% python3 -q
>>> import numpy as np
>>> import numpy.linalg as la
>>> np.set_printoptions(precision=2, suppress=True, linewidth=120)
>>> F = np.load("run4.npy")
>>> F
array([[ 2.,  2.,  2.,  2., -3.,  2., -1.,  0.],
       [ 2.,  1., -1.,  1.,  2.,  0.,  0.,  0.],
       [ 1.,  1., -1.,  2.,  1., -3., -1.,  0.],
       [ 1., -3.,  0.,  3., -1.,  1.,  2.,  0.],
       [ 3., -3., -3.,  2., -1.,  2., -3.,  0.],
       [ 2.,  2.,  0.,  0., -2.,  1., -2.,  0.],
       [-2.,  0.,  1.,  1., -3., -2.,  1.,  0.],
       [ 0.,  0.,  0.,  0.,  0.,  0.,  0., -3.]])
>>> def softmax(z):
...     e = np.exp(z - z.max(axis=-1, keepdims=True))
...     return e / e.sum(axis=-1, keepdims=True)
... 
>>> softmax(F[1])
array([0.31, 0.12, 0.02, 0.12, 0.31, 0.04, 0.04, 0.04])
>>> softmax(F).sum(axis=1)
array([1., 1., 1., 1., 1., 1., 1., 1.])
>>> softmax(F[1] + -2)
array([0.31, 0.12, 0.02, 0.12, 0.31, 0.04, 0.04, 0.04])
>>> att = F @ F.T / np.sqrt(8)
>>> softmax(att).round(6).argmax(axis=1)
array([0, 1, 2, 3, 4, 0, 6, 7])
>>> np.round(softmax(att), 2) + 0
array([[0.99, 0.  , 0.  , 0.  , 0.  , 0.01, 0.  , 0.  ],
       [0.01, 0.62, 0.21, 0.01, 0.11, 0.03, 0.  , 0.01],
       [0.  , 0.03, 0.96, 0.  , 0.  , 0.  , 0.  , 0.  ],
       [0.  , 0.  , 0.  , 0.97, 0.03, 0.  , 0.  , 0.  ],
       [0.  , 0.  , 0.  , 0.  , 1.  , 0.  , 0.  , 0.  ],
       [0.56, 0.  , 0.  , 0.  , 0.03, 0.4 , 0.  , 0.  ],
       [0.  , 0.  , 0.  , 0.  , 0.  , 0.  , 0.99, 0.  ],
       [0.03, 0.03, 0.03, 0.03, 0.03, 0.03, 0.03, 0.77]])
